$ python -q
>>> import numpy as np
>>> np.set_printoptions(precision=1, suppress=True, linewidth=120)
>>> def rnd(a):
...     return np.round(a, 1) + 0
... 
>>> W0 = np.loadtxt("dump.csv", delimiter=",")
>>> W0
array([[ 15.3,   3.7,  11.4,  16.8,   5.8,  -0.1],
       [ -7.7,  -1.8,  -5.7,  -8.6,  -2.9,   0.1],
       [ -5.7,  -1.5,  -4.2,  -6.5,  -2.3,   0. ],
       [ -2.8,  -0.6,  -2. ,  -3.2,  -1.1,   0. ],
       [ 13. ,   3.3,   9.8,  14.6,   5. ,  -0.2],
       [ 14.5,   3.7,  11. ,  16.3,   5.4,  -0.2],
       [ -3.4,  -0.8,  -2.6,  -3.8,  -1.4,   0. ],
       [ -1.5,  -0.5,  -1.1,  -1.6,  -0.8,   0.1],
       [  5.5,   1.5,   4.1,   6.2,   2.1,   0. ],
       [  2.1,   0.4,   1.6,   2.5,   1. ,   0.1],
       [-16.3,  -4.1, -12.1, -18.1,  -6. ,   0. ],
       [  4.1,   1. ,   3.2,   4.8,   1.5,   0. ],
       [  0.3,   0.2,   0.1,   0.2,   0. ,   0.2],
       [  8.7,   2. ,   6.3,   9.4,   3.1,   0.1],
       [  2.5,   0.6,   1.8,   2.8,   1. ,   0.1],
       [ 14.6,   3.7,  11. ,  16.6,   5.6,   0.1],
       [  3.2,   1. ,   2.4,   3.6,   1.2,  -0.2],
       [  4.9,   1.2,   3.6,   5.6,   2. ,  -0.1],
       [  9.6,   2.3,   7.1,  10.7,   3.7,   0.1],
       [ -0.9,  -0.2,  -0.8,  -1. ,  -0.3,   0. ],
       [  4.8,   1.3,   3.5,   5.3,   1.9,   0. ],
       [  0.1,   0.1,   0.2,   0.1,   0. ,   0. ],
       [ -1.9,  -0.5,  -1.4,  -2.3,  -0.8,  -0.2],
       [ -9.1,  -2.4,  -6.8, -10.2,  -3.3,   0. ],
       [ -1.6,  -0.4,  -1.1,  -1.8,  -0.5,   0.2],
       [-13. ,  -3.2,  -9.7, -14.3,  -5. ,   0.1]])
>>> Uu, sig, VT = np.linalg.svd(W0)
>>> rnd(sig)
array([72.5,  0.6,  0.5,  0.5,  0.4,  0.3])
>>> other = Uu[:, :1] @ np.diag(sig[:1]) @ VT[:1]
>>> np.linalg.matrix_rank(W0, rtol=0.05)
np.int64(1)
>>> rnd(np.abs(W0 - other).max())
np.float64(0.2)
>>> rnd(np.linalg.norm(W0 - other) / np.linalg.norm(W0))
np.float64(0.0)
>>> Uu, sig = np.linalg.svd(W0)
Traceback (most recent call last):
  File "<python-input-11>", line 1, in <module>
    Uu, sig = np.linalg.svd(W0)
    ^^^^^^^
ValueError: too many values to unpack (expected 2)
>>> Uu, sig, VT = np.linalg.svd(W0, full_matrices=False)
>>> np.abs(Uu[:, 0]).round(6).argmax()
np.int64(10)
>>> rnd(np.cumsum(sig ** 2) / np.sum(sig ** 2))
array([1., 1., 1., 1., 1., 1.])
>>> rnd(sig / sig[0])
array([1., 0., 0., 0., 0., 0.])
>>> (sig > 1e-8).sum()
np.int64(6)
>>> rnd(Uu.T @ Uu)
array([[1., 0., 0., 0., 0., 0.],
       [0., 1., 0., 0., 0., 0.],
       [0., 0., 1., 0., 0., 0.],
       [0., 0., 0., 1., 0., 0.],
       [0., 0., 0., 0., 1., 0.],
       [0., 0., 0., 0., 0., 1.]])
>>> rnd(np.sqrt((sig ** 2).sum())), rnd(np.linalg.norm(W0))
(np.float64(72.5), np.float64(72.5))
>>> rnd(np.abs(VT[0]))
array([0.6, 0.1, 0.4, 0.6, 0.2, 0. ])
>>> rnd(VT @ VT.T)
array([[1., 0., 0., 0., 0., 0.],
       [0., 1., 0., 0., 0., 0.],
       [0., 0., 1., 0., 0., 0.],
       [0., 0., 0., 1., 0., 0.],
       [0., 0., 0., 0., 1., 0.],
       [0., 0., 0., 0., 0., 1.]])
>>> F = np.load("layer10.npy")
>>> F
array([[-3,  3, -3,  3],
       [-2,  1, -2,  1],
       [-3,  3, -3,  3],
       [-2,  1, -2,  1]])
>>> Uu, sig, VT = np.linalg.svd(F)
>>> rnd(sig)
array([9.5, 1.3, 0. , 0. ])
>>> other = Uu[:, :2] @ np.diag(sig[:2]) @ VT[:2]
>>> np.linalg.matrix_rank(F, rtol=0.05)
np.int64(2)
>>> np.linalg.matrix_rank(other)
np.int64(2)
>>> rnd(np.linalg.norm(F - other) / np.linalg.norm(F))
np.float64(0.0)
